In [1]: import numpy as np

In [2]: import numpy.linalg as la

In [3]: np.set_printoptions(precision=2, suppress=True, linewidth=100)

In [4]: mat = np.load("out18.npy")

In [5]: mat.round(2) + 0
Out[5]: 
array([[ 0.  , -2.11, -0.09, -1.72, -2.06,  2.17],
       [ 0.37, -1.84, -0.02, -0.97, -1.65,  1.95],
       [ 0.28, -1.58, -0.16, -1.2 , -1.31,  2.2 ],
       [ 0.18, -1.31, -0.23, -0.89, -2.07,  2.24],
       [ 0.12, -2.18,  0.56, -1.23, -1.71,  2.08],
       [ 0.67, -2.63,  0.13, -0.89, -2.14,  1.79],
       [ 0.26, -2.06,  0.02, -1.31, -2.51,  1.88],
       [ 2.16, -1.1 ,  1.13,  2.31, -2.28, -1.82],
       [ 2.24, -1.3 ,  0.79,  2.23, -1.36, -1.69],
       [ 2.19, -1.13,  1.26,  2.01, -2.76, -2.52],
       [ 2.83, -0.97,  0.68,  1.87, -2.35, -1.66],
       [ 2.27, -0.97,  0.31,  2.24, -1.59, -2.12],
       [ 1.52, -1.04,  0.57,  2.09, -1.61, -1.75],
       [ 1.92, -0.69,  1.33,  2.13, -2.09, -2.05]])

In [6]: G = np.cov(mat, rowvar=False)

In [7]: mat.std(axis=0)
Out[7]: array([0.99, 0.56, 0.52, 1.66, 0.42, 2.01])

In [8]: np.median(mat, axis=0)
Out[8]: array([ 1.1 , -1.3 ,  0.44,  0.49, -2.06,  0.06])

In [9]: la.eigvalsh(G)[::-1]
Out[9]: array([8.67, 0.24, 0.11, 0.1 , 0.05, 0.03])

In [10]: B = np.c_[mat[:, :4] @ np.array([[2, 1, 2, 2], [2, 2, 0, 0], [2, 2, 0, 0], [0, 0, 1, 0]]), np.array([-2, 0, -1, -1, 0, 1, 1, 2, 0, 2, -1, -2, 2, 2])]

In [11]: B
Out[11]: 
array([[-4.41, -4.41, -1.73, -0.01, -2.  ],
       [-2.98, -3.36, -0.22,  0.75,  0.  ],
       [-2.93, -3.21, -0.64,  0.56, -1.  ],
       [-2.72, -2.9 , -0.52,  0.36, -1.  ],
       [-2.99, -3.11, -0.98,  0.25,  0.  ],
       [-3.66, -4.33,  0.45,  1.34,  1.  ],
       [-3.58, -3.83, -0.79,  0.52,  1.  ],
       [ 4.38,  2.22,  6.63,  4.33,  2.  ],
       [ 3.48,  1.24,  6.71,  4.48,  0.  ],
       [ 4.65,  2.46,  6.38,  4.38,  2.  ],
       [ 5.07,  2.25,  7.52,  5.65, -1.  ],
       [ 3.22,  0.95,  6.78,  4.54, -2.  ],
       [ 2.12,  0.59,  5.14,  3.05,  2.  ],
       [ 5.11,  3.19,  5.97,  3.84,  2.  ]])

In [12]: la.norm(la.qr(mat)[0].T @ B, axis=0) ** 2 / ((B ** 2).sum(axis=0) + 1e-12)
Out[12]: array([1.  , 1.  , 1.  , 1.  , 0.68])

In [13]: np.round(la.norm(B - mat @ la.lstsq(mat, B)[0], axis=0), 2) + 0
Out[13]: array([0.  , 0.  , 0.  , 0.  , 3.06])

In [14]: la.matrix_rank(np.c_[mat, B])
Out[14]: np.int64(7)

In [15]: la.matrix_rank(B)
Out[15]: np.int64(4)

In [16]: round(la.norm(mat, "nuc"), 2)
Out[16]: np.float64(25.29)

In [17]: round(float(la.norm(mat, 2)), 2)
Out[17]: 11.56

In [18]: round(mat[2] @ mat[9], 2)
Out[18]: np.float64(-2.12)

In [19]: round(float(la.norm(mat[2] - mat[9])), 2)
Out[19]: 6.37

In [20]: np.round(la.norm(mat, 1), 2), round(la.norm(mat, np.inf), 2)
Out[20]: (np.float64(27.92), np.float64(11.86))

In [21]: la.norm(mat, axis=0)
Out[21]: array([5.87, 5.96, 2.56, 6.47, 7.51, 7.52])

In [22]: B = np.array([[1, -3], [-1, 2], [-3, -3], [4, 0], [-4, -2], [-1, -4]])

In [23]: la.matrix_rank(np.vstack([mat, B.T]))
Out[23]: np.int64(6)

In [24]: np.vstack([mat, B.T]).shape
Out[24]: (16, 6)

In [25]: np.einsum("ij->j", mat)
Out[25]: array([ 17.02, -20.9 ,   6.26,   6.67, -27.49,   0.71])

In [26]: X = np.load("w.npy")

In [27]: X
Out[27]: 
array([[-0.4 , -1.5 , -0.4 ,  0.8 , -0.7 , -0.4 , -0.7 ],
       [ 2.  , -0.7 , -1.1 ,  0.8 , -0.6 , -1.8 ,  0.3 ],
       [ 1.83, -0.66, -1.13,  1.  , -0.7 , -1.77,  0.51]])

In [28]: x = np.array([1, 3, -2, 2, 0, -5, -1])

In [29]: X @ np.ones(7)
Out[29]: array([-3.3 , -1.1 , -0.92])

In [30]: np.einsum("ij,j->i", X, x)
Out[30]: array([ 0.2 , 12.4 , 12.45])
